$ python3 -q
>>> import numpy as np
>>> np.set_printoptions(precision=2, suppress=True, linewidth=120)
>>> F = np.load("run5.npy")
>>> print(F.round(2) + 0)
[[-0.17  0.87  0.17  0.   -0.1   0.38 -0.12 -0.11]
 [ 0.25 -0.22  0.36  0.39  0.07  0.15 -0.71 -0.3 ]
 [ 0.04  0.06 -0.91  0.04 -0.05  0.11 -0.35 -0.17]
 [-0.21 -0.25  0.06 -0.2  -0.64  0.35 -0.27  0.49]
 [ 0.21  0.02  0.08 -0.27 -0.65 -0.32  0.08 -0.59]
 [-0.46 -0.26  0.07 -0.6   0.33  0.28 -0.11 -0.41]
 [ 0.74  0.1   0.02 -0.56  0.19  0.15 -0.11  0.22]
 [-0.25  0.22  0.05 -0.25  0.1  -0.7  -0.51  0.25]]
>>> W = np.array([[2, 0, -2, -3, 2, -3],
...     [-1, -2, -2, 0, -1, 2],
...     [2, 2, -2, 1, 1, -3],
...     [-1, -2, -3, 1, 2, 0],
...     [0, -2, 0, 2, 1, 3],
...     [3, 1, 2, -2, -3, -1],
...     [1, 3, 0, -3, 3, 0],
...     [-3, 1, 0, -2, 1, 0]])
>>> coef = np.array([3, 2, 1, 1, 0, 1])
>>> hid = np.maximum(F @ W + coef, 0)
>>> print(np.linalg.matrix_rank(hid))
5
>>> W2 = np.array([[5, 4], [-5, 3], [-1, -1], [-5, -1], [-2, 5], [1, 2]])
>>> print((hid @ W2).round(6).argmax(axis=1))
[1 1 1 1 1 1 1 1]
>>> print(W @ W2)
[[ 20  17]
 [ 11  -9]
 [ -8  14]
 [ -1   2]
 [  1   3]
 [ 23  -2]
 [ -1  31]
 [-12  -2]]
>>> M2 = F / np.linalg.norm(F, axis=1, keepdims=True)
>>> C2 = M2 @ M2.T
>>> print(np.linalg.norm(M2, axis=1))
[1. 1. 1. 1. 1. 1. 1. 1.]
>>> print(np.argwhere(np.triu(np.abs(C2) > 0.95, 1)))
[]
>>> print((C2 - 2 * np.eye(8)).round(6).argmax(axis=1))
[1 0 0 0 0 0 0 0]
>>> print(C2.round(2) + 0)
[[1. 0. 0. 0. 0. 0. 0. 0.]
 [0. 1. 0. 0. 0. 0. 0. 0.]
 [0. 0. 1. 0. 0. 0. 0. 0.]
 [0. 0. 0. 1. 0. 0. 0. 0.]
 [0. 0. 0. 0. 1. 0. 0. 0.]
 [0. 0. 0. 0. 0. 1. 0. 0.]
 [0. 0. 0. 0. 0. 0. 1. 0.]
 [0. 0. 0. 0. 0. 0. 0. 1.]]
>>> print((np.abs(C2) > 0.9).astype(int))
[[1 0 0 0 0 0 0 0]
 [0 1 0 0 0 0 0 0]
 [0 0 1 0 0 0 0 0]
 [0 0 0 1 0 0 0 0]
 [0 0 0 0 1 0 0 0]
 [0 0 0 0 0 1 0 0]
 [0 0 0 0 0 0 1 0]
 [0 0 0 0 0 0 0 1]]
